$ python -q
>>> import numpy as np
>>> np.set_printoptions(suppress=True, linewidth=120)
>>> def tidy(a):
...     return np.round(a, 1) + 0
... 
>>> J = np.load("arr.npy")
>>> tidy(J)
array([[-0.4, -0.3, -0.3, -0.2, -0.5,  0.6,  0.1],
       [-0.1, -0.3,  0.3,  0.4, -0.4, -0.3,  0.6],
       [-0.3,  0.1, -0.5, -0.4,  0.3, -0.3,  0.6],
       [ 0.4,  0.3,  0.1, -0.6, -0.6, -0.3,  0. ],
       [-0.2,  0.8,  0.2,  0.2,  0. ,  0.4,  0.4],
       [-0.8,  0.1,  0.4, -0.2, -0.1, -0.3, -0.4],
       [ 0.1, -0.3,  0.6, -0.5,  0.4,  0.3,  0.3]])
>>> x = np.array([1, -1, 0, -3, -1, 3, -2])
>>> y = J @ x
>>> tidy(y)
array([ 2.8, -2.7, -1.7,  1.5, -0.9, -0.6,  1.8])
>>> print(tidy(np.linalg.solve(J, 4 * y)))
[  4.  -4.   0. -12.  -4.  12.  -8.]
>>> tidy(np.linalg.solve(J, y))
array([ 1., -1.,  0., -3., -1.,  3., -2.])
>>> th = np.radians(15)
>>> Rm = np.eye(7)
>>> Rm[5, 5] = Rm[3, 3] = np.cos(th)
>>> Rm[5, 3], Rm[3, 5] = -np.sin(th), np.sin(th)
>>> tidy(Rm)
array([[ 1. ,  0. ,  0. ,  0. ,  0. ,  0. ,  0. ],
       [ 0. ,  1. ,  0. ,  0. ,  0. ,  0. ,  0. ],
       [ 0. ,  0. ,  1. ,  0. ,  0. ,  0. ,  0. ],
       [ 0. ,  0. ,  0. ,  1. ,  0. ,  0.3,  0. ],
       [ 0. ,  0. ,  0. ,  0. ,  1. ,  0. ,  0. ],
       [ 0. ,  0. ,  0. , -0.3,  0. ,  1. ,  0. ],
       [ 0. ,  0. ,  0. ,  0. ,  0. ,  0. ,  1. ]])
>>> A2 = J @ Rm.T
>>> tidy(np.linalg.det(Rm)), tidy(np.trace(Rm))
(np.float64(1.0), np.float64(6.9))
>>> tidy(A2)
array([[-0.4, -0.3, -0.3, -0.1, -0.5,  0.6,  0.1],
       [-0.1, -0.3,  0.3,  0.3, -0.4, -0.4,  0.6],
       [-0.3,  0.1, -0.5, -0.4,  0.3, -0.2,  0.6],
       [ 0.4,  0.3,  0.1, -0.6, -0.6, -0.1,  0. ],
       [-0.2,  0.8,  0.2,  0.3,  0. ,  0.4,  0.4],
       [-0.8,  0.1,  0.4, -0.2, -0.1, -0.3, -0.4],
       [ 0.1, -0.3,  0.6, -0.4,  0.4,  0.4,  0.3]])
>>> tidy(J[6] @ J[3])
np.float64(0.0)
>>> tidy(np.linalg.norm(J[6], 1)), tidy(np.linalg.norm(J[6], np.inf))
(np.float64(2.4), np.float64(0.6))
>>> tidy(np.linalg.norm(J, "nuc"))
np.float64(7.0)
>>> print(tidy(np.linalg.norm(J[6] - J[3])))
1.4
>>> print(tidy(np.linalg.norm(J, 2)))
1.0
